>>> import numpy as np
>>> from numpy import linalg as LA
>>> np.set_printoptions(precision=2, suppress=True, linewidth=100, floatmode="fixed")
>>> F = np.array([[473, 342, 379], [342, 310, 296], [379, 296, 362]])
>>> F
array([[473, 342, 379],
       [342, 310, 296],
       [379, 296, 362]])
>>> np.allclose(F, F.T)
True
>>> np.sort(np.abs(LA.eigvals(F)))
array([  34.45,   40.76, 1069.80])
>>> np.allclose(F @ F.T, F.T @ F)
True
>>> F @ F
array([[484334, 379970, 417697],
       [379970, 300680, 328530],
       [417697, 328530, 362301]])
>>> (F - F.T) / 2
array([[0.00, 0.00, 0.00],
       [0.00, 0.00, 0.00],
       [0.00, 0.00, 0.00]])
>>> Uu, s, vt = LA.svd(F)
>>> np.argmax(s[:-1] / (s[1:] + 1e-6)) + 1
np.int64(1)
>>> s
array([1069.80,   40.76,   34.45])
>>> M2 = Uu[:, :1] @ np.diag(s[:1]) @ vt[:1]
>>> round(float(LA.norm(F - M2, 2)), 2), round(float(s[1]), 2)
(40.76, 40.76)
>>> round(np.abs(F - M2).max(), 2)
np.float64(30.08)
>>> LA.matrix_rank(M2)
np.int64(1)
>>> w, V = LA.eig(F)
>>> w
array([1069.80,   34.45,   40.76])
>>> np.sort(LA.eigvals(F.T))
array([  34.45,   40.76, 1069.80])
>>> w, V = LA.eigvalsh(F)
Traceback (most recent call last):
  File "<python-input-20>", line 1, in <module>
    w, V = LA.eigvalsh(F)
    ^^^^
ValueError: too many values to unpack (expected 2)
>>> w, V = LA.eigh(F)
>>> np.round(V.T @ F @ V, 2) + 0
array([[  34.45,    0.00,    0.00],
       [   0.00,   40.76,    0.00],
       [   0.00,    0.00, 1069.80]])
>>> w
array([  34.45,   40.76, 1069.80])
>>> round(w.sum(), 2), np.trace(F)
(np.float64(1145.0), np.int64(1145))
>>> x0 = np.ones(3)
>>> for _ in range(5):
...     x0 = F @ x0
...     x0 /= LA.norm(x0)
...     print(round(x0 @ F @ x0, 2))
... 
1069.78
1069.8
1069.8
1069.8
1069.8
>>> x0
array([0.65, 0.51, 0.56])
>>> data = np.array([[4.0, 1.0, 1.0, 1.0, 1.0, 1.0, 1.0, 1.0],
...     [1.0, 4.0, 1.0, 1.0, 1.0, 1.0, 1.0, 1.0],
...     [1.0, 1.0, 4.0, 1.0, 1.0, 1.0, 1.0, 1.0],
...     [1.0, 1.0, 1.0, 4.0, 1.0, 1.0, 1.0, 1.0],
...     [1.0, 1.0, 1.0, 1.0, 4.0, 1.0, 1.0, 1.0],
...     [1.0, 1.0, 1.0, 1.0, 1.0, 4.0, 1.0, 1.0],
...     [1.0, 1.0, 1.0, 1.0, 1.0, 1.0, 4.0, 1.0],
...     [1.0, 1.0, 1.0, 1.0, 1.0, 1.0, 1.0, 4.0]])
>>> M2 = data / LA.norm(data, axis=1, keepdims=True)
>>> C2 = M2 @ M2.T
>>> np.round(np.degrees(np.arccos(np.clip(C2[0, 6], -1, 1))), 2)
np.float64(52.5)
>>> C2[0]
array([1.00, 0.61, 0.61, 0.61, 0.61, 0.61, 0.61, 0.61])
>>> np.argwhere(np.triu(np.abs(C2) > 0.95, 1))
array([], shape=(0, 2), dtype=int64)
